>>> import numpy as np
>>> import numpy.linalg as la
>>> np.set_printoptions(precision=2, suppress=True, linewidth=200, legacy="1.25")
>>> def rd(a):
...     return np.round(a, 2) + 0
... 
>>> A = np.load("case3.npy")
>>> A
array([[3, 1, 2],
       [0, 0, 0],
       [0, 0, 0]])
>>> U, sv, VT = la.svd(A)
>>> vecs = VT[:(sv > 1e-8).sum()]
>>> rng = np.random.default_rng(340718)
>>> x0 = A[0] + 4 * A[1] + rng.integers(2) * np.eye(3)[2]
>>> x0
array([3., 1., 3.])
>>> rd(np.diag(vecs.T @ vecs))
array([0.64, 0.07, 0.29])
>>> rd(la.norm(x0 - vecs.T @ vecs @ x0))
0.85
>>> rd(vecs.T @ vecs)
array([[0.64, 0.21, 0.43],
       [0.21, 0.07, 0.14],
       [0.43, 0.14, 0.29]])
>>> la.matrix_rank(A - A[0, 0] * np.eye(3))
2
>>> A @ A
array([[9, 3, 6],
       [0, 0, 0],
       [0, 0, 0]])
>>> la.matrix_power(A - np.diag(np.diag(A)), 3)
array([[0, 0, 0],
       [0, 0, 0],
       [0, 0, 0]])
>>> np.unique(A.round(6), axis=0).shape
(2, 3)
>>> rd(np.trace(la.pinv(A) @ A))
1.0
>>> np.allclose(A[:-1].T @ la.lstsq(A[:-1].T, A[-1])[0], A[-1])
True
>>> P = np.triu(np.array([[-3, 0, 0], [1, 1, -3], [-3, 1, -3]]), 1) + np.eye(3)
>>> out = P @ A @ la.inv(P)
>>> np.trace(out), np.trace(A)
(3.0, 3)
>>> out
array([[3., 1., 5.],
       [0., 0., 0.],
       [0., 0., 0.]])
>>> np.poly(out)
array([ 1., -3.,  0.,  0.])
>>> out = np.array([[1, 1, 2], [0, 2, 0], [1, 0, 2]])
>>> E = np.triu(out, 1)
>>> E
array([[0, 1, 2],
       [0, 0, 0],
       [0, 0, 0]])
>>> out = E + rng.integers(-2, 3, (3, 1)) @ rng.integers(-2, 3, (1, 3))
>>> out
array([[ 0,  1,  2],
       [ 4, -4,  2],
       [ 2, -2,  1]])
>>> out - E
array([[ 0,  0,  0],
       [ 4, -4,  2],
       [ 2, -2,  1]])
>>> np.abs(out - E).sum(axis=1)
array([ 0, 10,  5])
>>> rd(la.det(A.T))
0.0
>>> np.einsum("ii->", A)
3
>>> np.poly(A)
array([ 1., -3.,  0.,  0.])
>>> rd(la.det(A[::-1]))
0.0
>>> theta = np.radians(180)
>>> R = np.eye(3)
>>> R[0, 0] = R[2, 2] = np.cos(theta)
>>> R[0, 2], R[2, 0] = -np.sin(theta), np.sin(theta)
>>> rd(R)
array([[-1.,  0.,  0.],
       [ 0.,  1.,  0.],
       [ 0.,  0., -1.]])
>>> out = E @ R.T
>>> rd(la.svd(E, compute_uv=False)), rd(la.svd(out, compute_uv=False))
(array([2.24, 0.  , 0.  ]), array([2.24, 0.  , 0.  ]))
>>> np.allclose(E @ E.T, out @ out.T)
True
>>> rd(out)
array([[ 0.,  1., -2.],
       [ 0.,  0.,  0.],
       [ 0.,  0.,  0.]])
>>> rd(la.det(R)), np.trace(R)
(1.0, -1.0)
>>> rd(np.abs(out - E).max(axis=0))
array([0., 0., 4.])
